>>> import numpy as np
>>> from numpy import linalg as LA
>>> np.set_printoptions(precision=3, suppress=True, linewidth=160, legacy="1.25")
>>> data = np.loadtxt("mat.csv", delimiter=",")
>>> data
array([[  1.,  -4.,  16., -64.],
       [  1.,  -3.,   9., -27.],
       [  1.,  -2.,   4.,  -8.],
       [  1.,  -1.,   1.,  -1.],
       [  1.,   0.,   0.,   0.],
       [  1.,   1.,   1.,   1.],
       [  1.,   2.,   4.,   8.]])
>>> data[4] @ data[5]
1.0
>>> np.round(LA.norm(data[4], 1), 3), np.round(LA.norm(data[4], np.inf), 3)
(1.0, 1.0)
>>> round(float(LA.norm(data[4] - data[5])), 3)
1.732
>>> LA.norm(data, axis=0)
array([ 2.646,  5.916, 19.261, 70.392])
>>> E = np.loadtxt("block0.csv", delimiter=",")
>>> E
array([[ 4.112,  4.224,  0.776],
       [ 2.715,  1.43 ,  3.57 ],
       [ 2.512,  1.024,  3.976],
       [ 2.556,  1.112,  3.888],
       [ 2.107,  0.214,  4.786],
       [ 2.602,  1.204,  3.796],
       [ 4.593,  5.186, -0.186],
       [ 3.432,  2.864,  2.136],
       [ 4.821,  5.641, -0.641],
       [ 2.643,  1.287,  3.713],
       [ 3.16 ,  2.32 ,  2.68 ],
       [ 3.934,  3.869,  1.131],
       [ 4.104,  4.209,  0.791],
       [ 3.294,  2.588,  2.412],
       [ 2.418,  0.835,  4.165],
       [ 4.256,  4.512,  0.488],
       [ 2.403,  0.805,  4.195],
       [ 3.303,  2.606,  2.394],
       [ 4.147,  4.294,  0.706],
       [ 3.856,  3.713,  1.287],
       [ 3.188,  2.376,  2.624],
       [ 5.374,  6.748, -1.748],
       [ 2.723,  1.446,  3.554],
       [ 1.472, -1.056,  6.056],
       [ 2.705,  1.409,  3.591]])
>>> u, r1 = E[9], E[23]
>>> np.round(u @ r1, 3)
25.019
>>> np.round(u @ u, 3)
22.431
>>> p = (u @ r1) / (u @ u) * u
>>> LA.matrix_rank(np.outer(u, r1))
1
>>> r1 - p
array([-1.476, -2.491,  1.914])
>>> p
array([2.948, 1.435, 4.142])
>>> print(round(LA.norm(u + r1) ** 2 + LA.norm(u - r1) ** 2, 3))
124.771
>>> print(np.outer(u, r1))
[[ 3.891 -2.791 16.008]
 [ 1.894 -1.359  7.793]
 [ 5.466 -3.92  22.486]]
>>> W1 = np.array([[0, -4, -4, 1, 3, 1], [1, 1, 3, 3, 3, 3], [-3, -2, -1, 4, -4, -4]])
>>> c = np.array([0, -3, 1, 2, 0, 3])
>>> hid = np.maximum(E @ W1 + c, 0)
>>> print((hid > 0).astype(int))
[[1 0 0 1 1 1]
 [0 0 0 1 0 0]
 [0 0 0 1 0 0]
 [0 0 0 1 0 0]
 [0 0 0 1 0 0]
 [0 0 0 1 0 0]
 [1 0 0 1 1 1]
 [0 0 0 1 1 1]
 [1 0 0 1 1 1]
 [0 0 0 1 0 0]
 [0 0 0 1 1 1]
 [1 0 0 1 1 1]
 [1 0 0 1 1 1]
 [0 0 0 1 1 1]
 [0 0 0 1 0 0]
 [1 0 0 1 1 1]
 [0 0 0 1 0 0]
 [0 0 0 1 1 1]
 [1 0 0 1 1 1]
 [0 0 0 1 1 1]
 [0 0 0 1 1 1]
 [1 0 1 1 1 1]
 [0 0 0 1 0 0]
 [0 0 0 1 0 0]
 [0 0 0 1 0 0]]
>>> print(LA.matrix_rank(hid))
5
>>> W2 = np.array([[1, 2, 1], [3, 0, 0], [4, 3, 3], [4, 0, 3], [0, 2, 4], [3, 1, 0]])
>>> W1 @ W2
array([[-21,  -5,   3],
       [ 37,  20,  31],
       [ -9, -21, -10]])
>>> (hid @ W2).round(6).argmax(axis=1)
array([2, 0, 0, 0, 0, 0, 2, 0, 2, 0, 0, 2, 2, 0, 0, 2, 0, 0, 2, 2, 0, 2, 0, 0, 0])
>>> feats = np.load("sample9.npy")
>>> feats
array([[7, 5, 6, 5, 8],
       [4, 2, 3, 2, 5]])
>>> LA.norm(feats, axis=1)
array([14.107,  7.616])
>>> LA.norm(feats, axis=0)
array([8.062, 5.385, 6.708, 5.385, 9.434])
>>> print(round(LA.norm(feats, "nuc"), 3))
17.088
>>> LA.norm(feats, axis=1).argmax()
0
>>> round(LA.norm(feats, 1), 3), np.round(LA.norm(feats, np.inf), 3)
(13.0, 31.0)
>>> W2 = E[[18, 11]].astype(float)
>>> for _ in range(4):
...     idx = LA.norm(E[:, None] - W2, axis=-1).argmin(axis=1)
...     W2 = np.array([E[idx == j].mean(axis=0) for j in range(2)])
... 
>>> idx
array([0, 1, 1, 1, 1, 1, 0, 1, 0, 1, 1, 0, 0, 1, 1, 0, 1, 1, 0, 0, 1, 0, 1, 1, 1])
>>> np.abs(W2[1] - W2[0]).argmax()
1
>>> W2[1] - W2[0]
array([-1.653, -3.306,  3.306])
>>> X = np.load("a.npy")
>>> X
array([[ 0,  0, -2],
       [ 0,  0, -2],
       [ 0,  0,  0]])
>>> # column 2 dominates
>>> [round(float(x), 3) for x in LA.svd(X, compute_uv=False)[:3]]
[2.828, 0.0, 0.0]
>>> LA.matrix_rank(X, rtol=0.1)
1
>>> X @ X
array([[0, 0, 0],
       [0, 0, 0],
       [0, 0, 0]])
>>> np.sort(LA.eigvals(X))
array([0., 0., 0.])
>>> np.prod(np.diag(X)), round(float(LA.det(X)), 3)
(0, 0.0)
>>> LA.matrix_power(X - np.diag(np.diag(X)), 3)
array([[0, 0, 0],
       [0, 0, 0],
       [0, 0, 0]])
>>> LA.matrix_rank(X - X[0, 0] * np.eye(3))
1
>>> [int(LA.matrix_rank(LA.matrix_power(X, p))) for p in range(1, 4)]
[1, 0, 0]
>>> LA.matrix_power(X, 4)
array([[0, 0, 0],
       [0, 0, 0],
       [0, 0, 0]])
>>> print(np.allclose(X, X.T))
False
>>> (X + X.T) / 2
array([[ 0.,  0., -1.],
       [ 0.,  0., -1.],
       [-1., -1.,  0.]])
>>> X @ X
array([[0, 0, 0],
       [0, 0, 0],
       [0, 0, 0]])
>>> print(np.round(np.abs(LA.eigvals(X)).max(), 3))
0.0
>>> np.trace(X)
0
>>> F = np.load("data.npy")
>>> F
array([[12,  4,  0, 13,  1],
       [ 1,  0,  0,  9, 15],
       [11,  0,  0, 20, 12],
       [21,  7,  0, 25,  3],
       [ 9,  0,  0, 28, 28],
       [21, 13,  2, 22,  0],
       [ 3,  1,  0,  1,  0],
       [19,  0,  0, 36, 22],
       [19,  0,  0, 36, 22],
       [21, 13,  2, 22,  0],
       [20,  0,  0, 32, 14],
       [ 1,  0,  0, 12, 18],
       [28, 14,  0, 36, 12],
       [30, 16,  1, 34,  2],
       [20, 12,  0, 23,  5],
       [ 1,  0,  0, 18, 24],
       [19,  0,  0, 36, 22],
       [20, 12,  0, 23,  5],
       [21, 13,  2, 22,  0],
       [18,  0,  0, 37, 27],
       [ 2,  0,  0, 14, 16],
       [30, 16,  1, 34,  2],
       [18,  0,  0, 40, 30],
       [ 1,  0,  0, 15, 21],
       [30, 16,  1, 34,  2]])
>>> C2 = np.cov(F, rowvar=False)
>>> np.argsort(-F.std(axis=0).round(6), kind="stable")
array([3, 4, 0, 1, 2])
>>> C2.shape
(5, 5)
>>> np.round(np.corrcoef(F[:, 0], F[:, 2])[0, 1], 3)
0.45
>>> np.median(F, axis=0)
array([19.,  0.,  0., 23., 12.])
>>> print(F.std(axis=0))
[ 9.528  6.555  0.686 10.254 10.14 ]
>>> LA.eigvalsh(C2)[::-1]
array([199.2  , 149.484,   7.207,   0.381,   0.171])
>>> np.polyfit(F[:, 0], F[:, 2], 1)
array([ 0.032, -0.153])
>>> Uu, sv = LA.svd(feats)
Traceback (most recent call last):
  File "<python-input-67>", line 1, in <module>
    Uu, sv = LA.svd(feats)
    ^^^^^^
ValueError: too many values to unpack (expected 2)
>>> Uu, sv, Vt = LA.svd(feats, full_matrices=False)
>>> print(np.abs(Vt[0]))
[0.504 0.335 0.419 0.335 0.589]
>>> np.round(Uu.T @ Uu, 3) + 0
array([[1., 0.],
       [0., 1.]])
>>> np.round(np.sqrt((sv ** 2).sum()), 3), round(float(LA.norm(feats)), 3)
(16.031, 16.031)
>>> sv
array([15.994,  1.094])
>>> np.allclose(Uu * sv @ Vt, feats)
True
>>> Xs = F - F.mean(axis=0)
>>> vecs = LA.svd(Xs)[2][:3]
>>> Y = Xs - Xs @ vecs.T @ vecs
>>> print((Xs @ vecs.T).std(axis=0))
[13.829 11.979  2.63 ]
>>> print(Y.std(axis=0))
[0.37  0.04  0.494 0.319 0.214]
>>> np.round(np.cov(Xs @ vecs.T, rowvar=False), 3) + 0
array([[199.2  ,   0.   ,   0.   ],
       [  0.   , 149.484,   0.   ],
       [  0.   ,   0.   ,   7.207]])
>>> print(np.diag(vecs.T @ vecs))
[0.522 0.991 0.004 0.646 0.837]
>>> round(float(LA.norm(Y) / LA.norm(Xs)), 3)
0.039
>>> P = F @ LA.solve(F.T @ F, F.T)
>>> print(np.round(np.trace(P), 3))
5.0
>>> rng = np.random.default_rng(543)
>>> idx = rng.permutation(5)
>>> Y = F[:, idx] * rng.choice([-1, 1], 5)
>>> Y
array([[  4, -13, -12,   1,   0],
       [  0,  -9,  -1,  15,   0],
       [  0, -20, -11,  12,   0],
       [  7, -25, -21,   3,   0],
       [  0, -28,  -9,  28,   0],
       [ 13, -22, -21,   0,  -2],
       [  1,  -1,  -3,   0,   0],
       [  0, -36, -19,  22,   0],
       [  0, -36, -19,  22,   0],
       [ 13, -22, -21,   0,  -2],
       [  0, -32, -20,  14,   0],
       [  0, -12,  -1,  18,   0],
       [ 14, -36, -28,  12,   0],
       [ 16, -34, -30,   2,  -1],
       [ 12, -23, -20,   5,   0],
       [  0, -18,  -1,  24,   0],
       [  0, -36, -19,  22,   0],
       [ 12, -23, -20,   5,   0],
       [ 13, -22, -21,   0,  -2],
       [  0, -37, -18,  27,   0],
       [  0, -14,  -2,  16,   0],
       [ 16, -34, -30,   2,  -1],
       [  0, -40, -18,  30,   0],
       [  0, -15,  -1,  21,   0],
       [ 16, -34, -30,   2,  -1]])
>>> Uu, _, Vt = LA.svd(F.T @ Y)
>>> idx
array([1, 3, 0, 4, 2])
